$ ipython --no-banner

In [1]: import numpy as np

In [2]: np.set_printoptions(precision=2, suppress=True, linewidth=200, sign=" ")

In [3]: mat = np.load("out19.npy")

In [4]: mat
Out[4]: 
array([[ 0,  0,  0,  0,  0,  0,  1],
       [ 0,  1,  0,  0,  0,  0,  0],
       [ 0,  0,  0,  1,  0,  0,  0],
       [ 1,  0,  0,  0,  0,  0,  0],
       [ 0,  0,  0,  0,  0,  1,  0],
       [ 0,  0,  1,  0,  0,  0,  0],
       [ 0,  0,  0,  0,  1,  0,  0]])

In [5]: # 2 blocks once reordered

In [6]: rng = np.random.default_rng(66715)

In [7]: labels = rng.permutation(7)

In [8]: other = mat[:, labels] * rng.choice([-1, 1], 7)

In [9]: other
Out[9]: 
array([[ 0,  0, -1,  0,  0,  0,  0],
       [ 0,  0,  0,  1,  0,  0,  0],
       [ 0,  0,  0,  0,  0,  0,  1],
       [ 0,  0,  0,  0, -1,  0,  0],
       [-1,  0,  0,  0,  0,  0,  0],
       [ 0,  0,  0,  0,  0, -1,  0],
       [ 0,  1,  0,  0,  0,  0,  0]])

In [10]: left, _, VT = np.linalg.svd(mat.T @ other)

In [11]: left @ VT
Out[11]: 
array([[ 0.,  0.,  0.,  0., -1.,  0.,  0.],
       [ 0.,  0.,  0.,  1.,  0.,  0.,  0.],
       [ 0.,  0.,  0.,  0.,  0., -1.,  0.],
       [ 0.,  0.,  0.,  0.,  0.,  0.,  1.],
       [ 0.,  1.,  0.,  0.,  0.,  0.,  0.],
       [-1.,  0.,  0.,  0.,  0.,  0.,  0.],
       [ 0.,  0., -1.,  0.,  0.,  0.,  0.]])

In [12]: np.linalg.lstsq(mat, other)[0]
Out[12]: 
array([[ 0.,  0.,  0.,  0., -1.,  0.,  0.],
       [ 0.,  0.,  0.,  1.,  0.,  0.,  0.],
       [ 0.,  0.,  0.,  0.,  0., -1.,  0.],
       [ 0.,  0.,  0.,  0.,  0.,  0.,  1.],
       [ 0.,  1.,  0.,  0.,  0.,  0.,  0.],
       [-1.,  0.,  0.,  0.,  0.,  0.,  0.],
       [ 0.,  0., -1.,  0.,  0.,  0.,  0.]])

In [13]: labels
Out[13]: array([ 5,  4,  6,  1,  0,  2,  3])

In [14]: E = np.loadtxt("case19.csv", delimiter=",")

In [15]: E
Out[15]: 
array([[ 0.,  1.,  1.,  0.,  1.,  0.,  0.,  0.,  0.],
       [ 1.,  0.,  0.,  0.,  1.,  0.,  1.,  0.,  0.],
       [ 1.,  0.,  0.,  0.,  1.,  0.,  1.,  0.,  0.],
       [ 0.,  0.,  0.,  0.,  0.,  1.,  0.,  1.,  0.],
       [ 1.,  1.,  1.,  0.,  0.,  0.,  1.,  0.,  0.],
       [ 0.,  0.,  0.,  1.,  0.,  0.,  0.,  1.,  0.],
       [ 0.,  1.,  1.,  0.,  1.,  0.,  0.,  0.,  0.],
       [ 0.,  0.,  0.,  1.,  0.,  1.,  0.,  0.,  0.],
       [ 0.,  0.,  0.,  0.,  0.,  0.,  0.,  0.,  0.]])

In [16]: vals, V = np.linalg.eigh(E)

In [17]: np.unique(vals.round(6) + 0, return_counts=True)[1]
Out[17]: array([ 1,  1,  2,  3,  1,  1])

In [18]: np.abs(V[:, -1]).round(6).argmax()
Out[18]: np.int64(4)

In [19]: np.round(V.T @ E @ V, 2) + 0
Out[19]: 
array([[-2.  ,  0.  ,  0.  ,  0.  ,  0.  ,  0.  ,  0.  ,  0.  ,  0.  ],
       [ 0.  , -1.24,  0.  ,  0.  ,  0.  ,  0.  ,  0.  ,  0.  ,  0.  ],
       [ 0.  ,  0.  , -1.  ,  0.  ,  0.  ,  0.  ,  0.  ,  0.  ,  0.  ],
       [ 0.  ,  0.  ,  0.  , -1.  ,  0.  ,  0.  ,  0.  ,  0.  ,  0.  ],
       [ 0.  ,  0.  ,  0.  ,  0.  ,  0.  ,  0.  ,  0.  ,  0.  ,  0.  ],
       [ 0.  ,  0.  ,  0.  ,  0.  ,  0.  ,  0.  ,  0.  ,  0.  ,  0.  ],
       [ 0.  ,  0.  ,  0.  ,  0.  ,  0.  ,  0.  ,  0.  ,  0.  ,  0.  ],
       [ 0.  ,  0.  ,  0.  ,  0.  ,  0.  ,  0.  ,  0.  ,  2.  ,  0.  ],
       [ 0.  ,  0.  ,  0.  ,  0.  ,  0.  ,  0.  ,  0.  ,  0.  ,  3.24]])

In [20]: np.round(np.abs(V[:, -1]), 2) + 0
Out[20]: array([ 0.43,  0.43,  0.43,  0.  ,  0.53,  0.  ,  0.43,  0.  ,  0.  ])

In [21]: np.round(np.linalg.svd(E, compute_uv=False), 2) + 0
Out[21]: array([ 3.24,  2.  ,  2.  ,  1.24,  1.  ,  1.  ,  0.  ,  0.  ,  0.  ])

In [22]: np.round(V.T @ V, 2) + 0
Out[22]: 
array([[ 1.,  0.,  0.,  0.,  0.,  0.,  0.,  0.,  0.],
       [ 0.,  1.,  0.,  0.,  0.,  0.,  0.,  0.,  0.],
       [ 0.,  0.,  1.,  0.,  0.,  0.,  0.,  0.,  0.],
       [ 0.,  0.,  0.,  1.,  0.,  0.,  0.,  0.,  0.],
       [ 0.,  0.,  0.,  0.,  1.,  0.,  0.,  0.,  0.],
       [ 0.,  0.,  0.,  0.,  0.,  1.,  0.,  0.,  0.],
       [ 0.,  0.,  0.,  0.,  0.,  0.,  1.,  0.,  0.],
       [ 0.,  0.,  0.,  0.,  0.,  0.,  0.,  1.,  0.],
       [ 0.,  0.,  0.,  0.,  0.,  0.,  0.,  0.,  1.]])

In [23]: np.round(np.linalg.eigvalsh(E @ E), 2) + 0
Out[23]: array([  0.  ,   0.  ,   0.  ,   1.  ,   1.  ,   1.53,   4.  ,   4.  ,  10.47])

In [24]: K = np.load("a.npy")

In [25]: K
Out[25]: 
array([[-2.49,  0.51,  1.62, -2.62,  1.03,  0.16, -0.22,  1.44, -1.36,  1.99],
       [-0.18, -1.92,  0.4 , -1.86, -2.65,  2.93,  0.67,  0.28,  0.67, -1.03],
       [ 0.89, -3.34, -1.52, -1.21,  1.93,  0.03, -1.27, -1.5 , -0.6 ,  1.15],
       [ 2.49,  1.15,  0.29, -1.59, -2.55, -1.32, -0.58, -1.  , -0.45,  2.26],
       [-1.42,  1.4 , -0.85, -0.92,  0.36,  0.57, -1.39, -1.66,  3.72,  0.71],
       [-2.31, -0.39, -1.4 ,  1.51, -1.38,  0.13,  2.15, -1.93, -1.01,  2.  ],
       [-1.78, -1.11,  1.28,  1.21, -1.8 , -1.13, -3.39, -0.62, -0.72, -0.78],
       [-0.71,  0.78, -0.12, -2.26,  0.24, -1.45,  0.98, -2.5 , -1.16, -2.85],
       [ 0.  ,  1.99, -2.79, -0.13, -0.19,  2.15, -1.87,  0.39, -2.17, -0.45],
       [ 0.89,  0.8 ,  2.77,  1.01,  1.16,  2.51, -0.22, -2.51, -0.85,  0.39]])

In [26]: x = np.array([2, 3, 0, -3, 0, -3, 5, -3, -5, -1])

In [27]: y = K @ x

In [28]: y
Out[28]: array([  3.32,  -9.15,  -4.71,  17.22, -18.84,   8.87, -17.85,  33.07,   0.66,   3.92])

In [29]: np.round(np.linalg.solve(K, y), 2) + 0
Out[29]: array([ 2.,  3.,  0., -3.,  0., -3.,  5., -3., -5., -1.])

In [30]: def softmax(z):
    ...:     e = np.exp(z - z.max(axis=-1, keepdims=True))
    ...:     return e / e.sum(axis=-1, keepdims=True)
    ...: 

In [31]: np.round(softmax(K[0] + 3), 2) + 0
Out[31]: array([ 0.  ,  0.07,  0.22,  0.  ,  0.12,  0.05,  0.03,  0.18,  0.01,  0.31])

In [32]: scores = K @ K.T / np.sqrt(10)

In [33]: np.round(softmax(scores + np.triu(np.full(scores.shape, -np.inf), 1)), 2) + 0
Out[33]: 
array([[ 1.,  0.,  0.,  0.,  0.,  0.,  0.,  0.,  0.,  0.],
       [ 0.,  1.,  0.,  0.,  0.,  0.,  0.,  0.,  0.,  0.],
       [ 0.,  0.,  1.,  0.,  0.,  0.,  0.,  0.,  0.,  0.],
       [ 0.,  0.,  0.,  1.,  0.,  0.,  0.,  0.,  0.,  0.],
       [ 0.,  0.,  0.,  0.,  1.,  0.,  0.,  0.,  0.,  0.],
       [ 0.,  0.,  0.,  0.,  0.,  1.,  0.,  0.,  0.,  0.],
       [ 0.,  0.,  0.,  0.,  0.,  0.,  1.,  0.,  0.,  0.],
       [ 0.,  0.,  0.,  0.,  0.,  0.,  0.,  1.,  0.,  0.],
       [ 0.,  0.,  0.,  0.,  0.,  0.,  0.,  0.,  1.,  0.],
       [ 0.,  0.,  0.,  0.,  0.,  0.,  0.,  0.,  0.,  1.]])
